>>> import numpy as np
>>> import numpy.linalg as la
>>> np.set_printoptions(precision=2, suppress=True, linewidth=140, legacy="1.25")
>>> arr = np.load("layer13.npy")
>>> arr
array([[-2,  0,  0,  0,  0,  0,  0],
       [ 0, -1,  0,  0,  0,  0,  0],
       [ 0,  0, -2,  0,  0,  0,  0],
       [ 0,  0,  0, -1,  0,  0,  0],
       [ 0,  0,  0,  0, -3,  0,  0],
       [ 0,  0,  0,  0,  0,  0,  0],
       [ 0,  0,  0,  0,  0,  0, -4]])
>>> w, evecs = la.eigh(arr)
>>> x = np.array([1, 0, 3, 1, 0, 3, 2])
>>> (np.sign(evecs[:, -1].round(6)) == np.sign(evecs[0, -1].round(6))).astype(int)
array([1, 1, 1, 1, 1, 0, 1])
>>> np.abs(arr).sum(axis=1).max(), np.abs(w).max()
(4, 4.0)
>>> x @ arr @ x
-37
>>> evecs * np.abs(w) @ evecs.T
array([[2., 0., 0., 0., 0., 0., 0.],
       [0., 1., 0., 0., 0., 0., 0.],
       [0., 0., 2., 0., 0., 0., 0.],
       [0., 0., 0., 1., 0., 0., 0.],
       [0., 0., 0., 0., 3., 0., 0.],
       [0., 0., 0., 0., 0., 0., 0.],
       [0., 0., 0., 0., 0., 0., 4.]])
>>> rng = np.random.default_rng(749982)
>>> out = arr + rng.integers(-2, 3, (7, 6)) @ rng.integers(-2, 3, (6, 7))
>>> out
array([[ -6,   3,   0, -10,  -3,   3,   2],
       [ -3,  -4,   0,   9,   2,  -4,   4],
       [  2,  -4,  -2,  10,  10,  -6,   2],
       [  2,  -1,   2,   4,  -4,   0,   0],
       [  1,   1,   4,  -2,  -6,   0,   1],
       [ -2,  -1,   8,   0,   6,  -6,   5],
       [  2,  -2,  -4,   1,   7,   2,  -5]])
>>> np.abs(out - arr).sum(axis=1)
array([25, 25, 34, 14, 12, 28, 19])
>>> la.matrix_rank(out - arr, tol=1e-8)
6
>>> w, evecs = la.eigh(arr)
>>> np.abs(evecs[:, -1])
array([0., 0., 0., 0., 0., 1., 0.])
>>> np.unique(w.round(6) + 0, return_counts=True)[1]
array([1, 1, 2, 2, 1])
>>> la.svd(arr, compute_uv=False)
array([4., 3., 2., 2., 1., 1., 0.])
>>> evecs.T @ arr @ evecs
array([[-4.,  0.,  0.,  0.,  0.,  0.,  0.],
       [ 0., -3.,  0.,  0.,  0.,  0.,  0.],
       [ 0.,  0., -2.,  0.,  0.,  0.,  0.],
       [ 0.,  0.,  0., -2.,  0.,  0.,  0.],
       [ 0.,  0.,  0.,  0., -1.,  0.,  0.],
       [ 0.,  0.,  0.,  0.,  0., -1.,  0.],
       [ 0.,  0.,  0.,  0.,  0.,  0.,  0.]])
>>> (w > 1e-8).sum(), (w < -1e-8).sum()
(0, 6)
>>> w
array([-4., -3., -2., -2., -1., -1.,  0.])
>>> E = np.load("m.npy")
>>> E
array([[1, 0, 0, 0],
       [7, 1, 0, 0],
       [1, 5, 1, 0],
       [6, 8, 3, 1]])
>>> lab = rng.permutation(4)
>>> lab
array([2, 3, 0, 1])
>>> out = E[lab][:, lab]
>>> np.sort(np.abs(la.eigvals(out)))
array([1., 1., 1., 1.])
>>> np.round(la.det(out), 2), round(float(la.det(E[lab])), 2)
(1.0, 1.0)
>>> out
array([[1, 0, 1, 5],
       [3, 1, 6, 8],
       [0, 0, 1, 0],
       [0, 0, 7, 1]])
>>> np.allclose(out, E)
False
